>>> import numpy as np
>>> np.set_printoptions(suppress=True, linewidth=160)
>>> feats = np.array([[2, 0, 0, 2, -2, -1],
...     [2, 2, -2, 0, 1, -1],
...     [1, -2, 0, -1, 2, 2],
...     [-2, -2, 2, -2, 0, 2],
...     [-1, 0, 1, 2, -2, 1]])
>>> feats[-1] = feats[0] + 2 * feats[1]
>>> print(feats)
[[ 2  0  0  2 -2 -1]
 [ 2  2 -2  0  1 -1]
 [ 1 -2  0 -1  2  2]
 [-2 -2  2 -2  0  2]
 [ 6  4 -4  2  0 -3]]
>>> print(np.linalg.matrix_rank(feats, rtol=0.1))
3
>>> print([round(float(x), 3) for x in np.linalg.svd(feats, compute_uv=False)[:3]])
[10.83, 4.006, 2.757]
>>> print(np.linalg.cond(feats) > 100)
True
>>> rng = np.random.default_rng(40397)
>>> Y = feats + rng.integers(-2, 3, (5, 4)) @ rng.integers(-2, 3, (4, 6))
>>> print(Y)
[[ 3  0 -2 -2  0 -4]
 [ 3  2 -1 -2  1 -4]
 [-2 -8  2 -2  2  3]
 [-2 -2  2 -2  0  2]
 [ 7  7  1  7 -6 -7]]
>>> print(Y - feats)
[[ 1  0 -2 -4  2 -3]
 [ 1  0  1 -2  0 -3]
 [-3 -6  2 -1  0  1]
 [ 0  0  0  0  0  0]
 [ 1  3  5  5 -6 -4]]
>>> print(np.abs(Y - feats).sum(axis=1))
[12  7 13  0 24]
>>> W0 = np.load("w.npy")
>>> print(W0)
[[  0.4  -0.8  -2.4  26.   -0.8   0.2  -2.   -1.6]
 [  1.7   0.6  -0.7 -44.    1.1  -2.1   0.2  -0.7]
 [ -0.3   1.4   0.6   2.   -0.2  -0.1   0.4  -0.5]
 [ -1.1   0.9  -1.1   0.    1.    0.9   1.   -0.7]
 [  1.   -1.    1.8  16.    1.5   0.   -1.7  -0.2]
 [  0.7  -0.5   0.8 -12.    1.5  -1.5   0.3  -0.4]
 [ -0.1   1.   -0.6   8.    0.1   1.5  -0.3  -0.6]
 [ -0.7  -2.3   0.5 -24.    0.6   0.1  -0.5  -0.5]
 [ -0.2  -1.3  -0.1  -6.    0.2   1.3  -0.2  -0.2]
 [  2.8   1.    3.  -26.   -0.6  -0.4   0.2  -0.3]
 [  1.8   0.7  -0.2  36.   -0.7   0.4   0.5   0.3]]
>>> x0 = np.array([-2, 2, -2, -2, 0, 2, -2, 0])
>>> target = W0 @ x0
>>> print(np.round(np.linalg.solve(W0.T @ W0, W0.T @ target), 3) + 0)
[-2.  2. -2. -2.  0.  2. -2.  0.]
>>> print(target.round(3))
[-45.2  82.6  -2.8   6.  -36.2  16.4  -9.   45.   13.   41.2 -74. ]
>>> print(np.round(np.linalg.lstsq(W0, target)[0], 3) + 0)
[-2.  2. -2. -2.  0.  2. -2.  0.]
>>> target = target + 0.02 * rng.normal(size=11)
>>> print(target.round(3))
[-45.203  82.579  -2.821   6.021 -36.226  16.417  -9.     45.013  12.991  41.2   -73.995]
>>> coef, *_ = np.linalg.lstsq(W0, target)
>>> print(np.round(W0.T @ (target - W0 @ coef), 3) + 0)
[0. 0. 0. 0. 0. 0. 0. 0.]
>>> print(round(np.linalg.norm(target - W0 @ coef), 3))
0.035
